$ python -q
>>> import numpy as np
>>> from numpy import linalg as LA
>>> np.set_printoptions(suppress=True, linewidth=140)
>>> tidy = lambda a: np.round(a, 3) + 0
>>> feats = np.load("block10.npy")
>>> print(feats)
[[ 0.  0.  0.  0.  0. -2. -2. -1.]
 [ 0.  0.  0.  0.  0.  0. -1. -2.]
 [ 0.  0.  0.  0.  0. -1.  0.  0.]
 [ 0.  0.  0.  0.  0. -2.  1. -1.]
 [ 0.  0.  0.  0.  0.  1. -2.  1.]
 [-2.  0. -1. -2.  1.  0.  0.  0.]
 [-2. -1.  0.  1. -2.  0.  0.  0.]
 [-1. -2.  0. -1.  1.  0.  0.  0.]]
>>> # rank 6
>>> r = LA.matrix_rank(feats)
>>> print(r)
6
>>> N = LA.svd(feats)[2][r:].T
>>> print(tidy(feats @ N))
[[0. 0.]
 [0. 0.]
 [0. 0.]
 [0. 0.]
 [0. 0.]
 [0. 0.]
 [0. 0.]
 [0. 0.]]
>>> print([int(LA.matrix_rank(feats[:, :j + 1])) for j in range(8)])
[1, 2, 3, 3, 3, 4, 5, 6]
>>> print([int(LA.matrix_rank(feats[:i])) for i in range(1, len(feats) + 1)])
[1, 2, 3, 3, 3, 4, 5, 6]
>>> print([int(LA.matrix_rank(np.delete(feats, i, axis=0))) for i in range(8)])
[6, 6, 6, 6, 6, 5, 5, 5]
>>> U, sig, Vt = LA.svd(feats)
>>> print(np.argmax(sig[:-1] / (sig[1:] + 1e-6)) + 1)
6
>>> print(tidy(sig))
[3.717 3.717 3.162 3.162 1.785 1.785 0.    0.   ]
>>> Y = U[:, :6] @ np.diag(sig[:6]) @ Vt[:6]
>>> print(tidy(LA.norm(feats - Y, 2)), tidy(sig[6]))
0.0 0.0
>>> print(tidy(Y))
[[ 0.  0.  0.  0.  0. -2. -2. -1.]
 [ 0.  0.  0.  0.  0.  0. -1. -2.]
 [ 0.  0.  0.  0.  0. -1.  0.  0.]
 [ 0.  0.  0.  0.  0. -2.  1. -1.]
 [ 0.  0.  0.  0.  0.  1. -2.  1.]
 [-2.  0. -1. -2.  1.  0.  0.  0.]
 [-2. -1.  0.  1. -2.  0.  0.  0.]
 [-1. -2.  0. -1.  1.  0.  0.  0.]]
>>> arr = np.load("m.npy")
>>> print(arr)
[[ 0.3  0.7  0.8  0.4 -0.6 -1.6]
 [-0.3  0.1  0.  -0.1 -0.4  0.8]
 [ 0.   1.1  0.9  0.3 -0.1 -1.2]
 [-0.5 -0.2  0.5 -1.7 -0.9  1.9]
 [ 0.5  1.2 -0.8 -0.1  0.9 -1. ]
 [ 1.5  1.5  0.6  0.3 -0.7  0. ]
 [-1.   1.2 -0.1 -0.1 -1.9 -0.6]
 [ 0.4 -0.9  2.6  0.9 -1.6 -0.2]
 [ 0.1  0.4  1.  -0.6  0.7 -1.1]
 [ 1.1  0.1  1.3 -2.  -0.1  1.7]
 [-0.7  0.7 -0.6 -0.4 -0.2  0.4]
 [-1.7  1.2 -0.1  1.4 -0.1 -0.9]
 [ 1.   0.6  0.5 -1.4  1.6  1.2]
 [-3.9 -1.8 -0.9  5.1 -0.9  3. ]
 [-1.  -1.6 -0.3 -0.1  0.6  0.5]
 [ 0.2  0.5  0.9  0.9 -0.2 -1. ]
 [ 0.1  1.  -2.5 -0.1  0.5 -0.5]
 [ 0.  -0.4 -0.8  0.6 -0.3  0.4]
 [-1.  -0.7 -0.1  0.6 -1.9 -0.2]
 [ 0.4 -1.4 -0.5  1.1 -2.   0.3]]
>>> D = LA.norm(arr[:, None] - arr[None], axis=-1)
>>> print(np.flatnonzero(D[1] < D.mean() / 2))
[ 1 10 17]
>>> print(D[1].round(6).argsort(kind="stable")[:4])
[ 1 10 17  3]
>>> print(np.argsort(-LA.norm(feats, axis=0).round(6), kind="stable")[:3])
[5 6 0]
>>> print(tidy(LA.norm(feats, 2) / LA.norm(feats)))
0.506
>>> print(LA.matrix_rank(feats, rtol=0.1))
6
>>> print(LA.cond(feats) > 100)
True
>>> Xc = (arr - arr.mean(axis=0)) / arr.std(axis=0)
>>> print(tidy(Xc.std(axis=0)))
[1. 1. 1. 1. 1. 1.]
>>> b = LA.lstsq(np.delete(Xc, 5, axis=1), Xc[:, 5])[0]
>>> print(tidy(b))
[-0.317 -0.586 -0.057 -0.311  0.092]
>>> print(np.abs(b).argmax())
1
>>> print(tidy(1 - np.var(Xc[:, 5] - np.delete(Xc, 5, axis=1) @ b)))
0.4
>>> J = np.loadtxt("x.csv", delimiter=",")
>>> print(J)
[[ 0.  -0.7  0.6 -0.3]
 [-0.3 -1.9 -0.1 -0.9]
 [-1.   0.1  1.1  0.7]]
>>> print(np.abs(np.diag(LA.qr(feats)[1])) > 1e-9)
[ True  True  True False False  True  True  True]
>>> print(np.unique(feats.round(6), axis=0).shape)
(8, 8)
>>> print(np.allclose(feats[:-1].T @ LA.lstsq(feats[:-1].T, feats[-1])[0], feats[-1]))
False
>>> print(tidy(np.trace(LA.pinv(feats) @ feats)))
6.0
